>>> import numpy as np
>>> np.set_printoptions(suppress=True, linewidth=120)
>>> def tidy(a):
...     return np.round(a, 1) + 0
... 
>>> M = np.loadtxt("layer9.csv", delimiter=",")
>>> M
array([[0., 0., 1., 1., 1.],
       [0., 0., 1., 1., 1.],
       [1., 1., 0., 0., 1.],
       [1., 1., 0., 0., 1.],
       [1., 1., 1., 1., 0.]])
>>> left, sv, Vt = np.linalg.svd(M)
>>> np.argmax(sv[:-1] / (sv[1:] + 1e-6)) + 1
np.int64(3)
>>> print(tidy(sv))
[3.2 2.  1.2 0.  0. ]
>>> out = left[:, :3] @ np.diag(sv[:3]) @ Vt[:3]
>>> tidy(np.linalg.norm(M - out) / np.linalg.norm(M))
np.float64(0.0)
>>> tidy(np.linalg.norm(M - out, 2)), tidy(sv[3])
(np.float64(0.0), np.float64(0.0))
>>> np.linalg.matrix_rank(M, rtol=0.05)
np.int64(3)
>>> rank = np.linalg.matrix_rank(M)
>>> rank
np.int64(3)
>>> null = np.linalg.svd(M)[2][rank:].T
>>> tidy(null @ null.T)
array([[ 0.5, -0.5,  0. ,  0. ,  0. ],
       [-0.5,  0.5,  0. ,  0. ,  0. ],
       [ 0. ,  0. ,  0.5, -0.5,  0. ],
       [ 0. ,  0. , -0.5,  0.5,  0. ],
       [ 0. ,  0. ,  0. ,  0. ,  0. ]])
>>> [int(np.linalg.matrix_rank(M[:, :j + 1])) for j in range(5)]
[1, 1, 2, 2, 3]
>>> tidy(M @ null)
array([[0., 0.],
       [0., 0.],
       [0., 0.],
       [0., 0.],
       [0., 0.]])
>>> print(np.linalg.matrix_rank(M.T @ M), np.linalg.matrix_rank(M @ M.T))
3 3
>>> np.abs(np.diag(np.linalg.qr(M)[1])) > 1e-9
array([ True, False,  True, False,  True])
>>> left, sv, Vt = np.linalg.svd(M)
>>> evecs = Vt[:(sv > 1e-8).sum()]
>>> rng = np.random.default_rng(64921)
>>> vec = M[4] + 2 * M[1] + rng.integers(2) * np.eye(5)[3]
>>> vec
array([1., 1., 3., 4., 2.])
>>> tidy(np.linalg.norm(vec - evecs.T @ evecs @ vec))
np.float64(0.7)
>>> E = np.load("out14.npy")
>>> print(E)
[[ 0.2  0.4 -0.1]
 [ 1.3 -0.4  4.2]
 [-1.9  0.5  4.9]
 [ 1.1 -0.7  0.7]
 [-0.5 -1.9  3.5]
 [-1.2 -0.1  3.1]
 [ 0.1 -1.2  2. ]
 [ 1.8  0.2  4.6]
 [ 1.3 -0.7  3.8]
 [-0.1 -1.9  0.8]
 [-1.5  0.4  2. ]
 [ 2.4 -2.   3.9]
 [-0.2  0.7  2.6]
 [-0.5 -1.6  3.4]
 [-2.   0.6  3.5]
 [-0.4 -0.3  3.8]
 [ 0.4  0.1  3.4]
 [-1.2 -0.9  2.2]
 [-0.1 -1.6  2.5]
 [-0.2 -1.3  3.7]
 [-0.4 -1.   3. ]]
>>> cov = np.cov(E, rowvar=False)
>>> np.argwhere(np.triu(np.abs(np.corrcoef(E.T)) > 0.8, 1))
array([], shape=(0, 2), dtype=int64)
>>> tidy(np.polyfit(E[:, 2], E[:, 1], 1))
array([ 0.1, -0.8])
>>> np.argsort(-E.std(axis=0).round(6), kind="stable")
array([2, 0, 1])
>>> np.median(E, axis=0)
array([-0.2, -0.7,  3.4])
>>> cov.shape
(3, 3)
>>> tidy(np.linalg.eigvalsh(cov)[::-1])
array([1.7, 1.5, 0.7])
>>> idx = E[:, 1] > np.median(E[:, 1])
>>> u = E[idx].mean(axis=0) - E[~idx].mean(axis=0)
>>> tidy((((E - E.mean(axis=0)) @ u > 0) == idx).mean())
np.float64(1.0)
>>> print(tidy(u))
[-0.5  1.6  0.5]
>>> u, r1 = E[19], E[1]
>>> tidy(u @ u)
np.float64(15.4)
>>> print(u @ r1)
15.8
>>> p = (u @ r1) / (u @ u) * u
>>> tidy(np.outer(u, r1))
array([[-0.3,  0.1, -0.8],
       [-1.7,  0.5, -5.5],
       [ 4.8, -1.5, 15.5]])
>>> print(tidy(np.linalg.norm(u + r1) ** 2 + np.linalg.norm(u - r1) ** 2))
69.8
>>> tidy((r1 - p) @ u)
np.float64(0.0)
>>> tidy(p)
array([-0.2, -1.3,  3.8])
>>> tidy(r1 - p)
array([1.5, 0.9, 0.4])
>>> np.linalg.matrix_rank(np.outer(u, r1))
np.int64(1)
>>> out = np.c_[E[:, :2] @ np.array([[4, -3], [0, -1]]), np.array([2, 3, 1, 3, 3, 0, 2, 1, 2, 1, 1, 1, 3, 2, 3, 3, 3, 0, 0, 0, 2])]
>>> print(tidy(out))
[[ 0.8 -1.   2. ]
 [ 5.2 -3.5  3. ]
 [-7.6  5.2  1. ]
 [ 4.4 -2.6  3. ]
 [-2.   3.4  3. ]
 [-4.8  3.7  0. ]
 [ 0.4  0.9  2. ]
 [ 7.2 -5.6  1. ]
 [ 5.2 -3.2  2. ]
 [-0.4  2.2  1. ]
 [-6.   4.1  1. ]
 [ 9.6 -5.2  1. ]
 [-0.8 -0.1  3. ]
 [-2.   3.1  2. ]
 [-8.   5.4  3. ]
 [-1.6  1.5  3. ]
 [ 1.6 -1.3  3. ]
 [-4.8  4.5  0. ]
 [-0.4  1.9  0. ]
 [-0.8  1.9  0. ]
 [-1.6  2.2  2. ]]
>>> tidy(np.linalg.norm(np.linalg.qr(E)[0].T @ out, axis=0) ** 2 / ((out ** 2).sum(axis=0) + 1e-12))
array([1. , 1. , 0.6])
>>> np.linalg.matrix_rank(out)
np.int64(3)
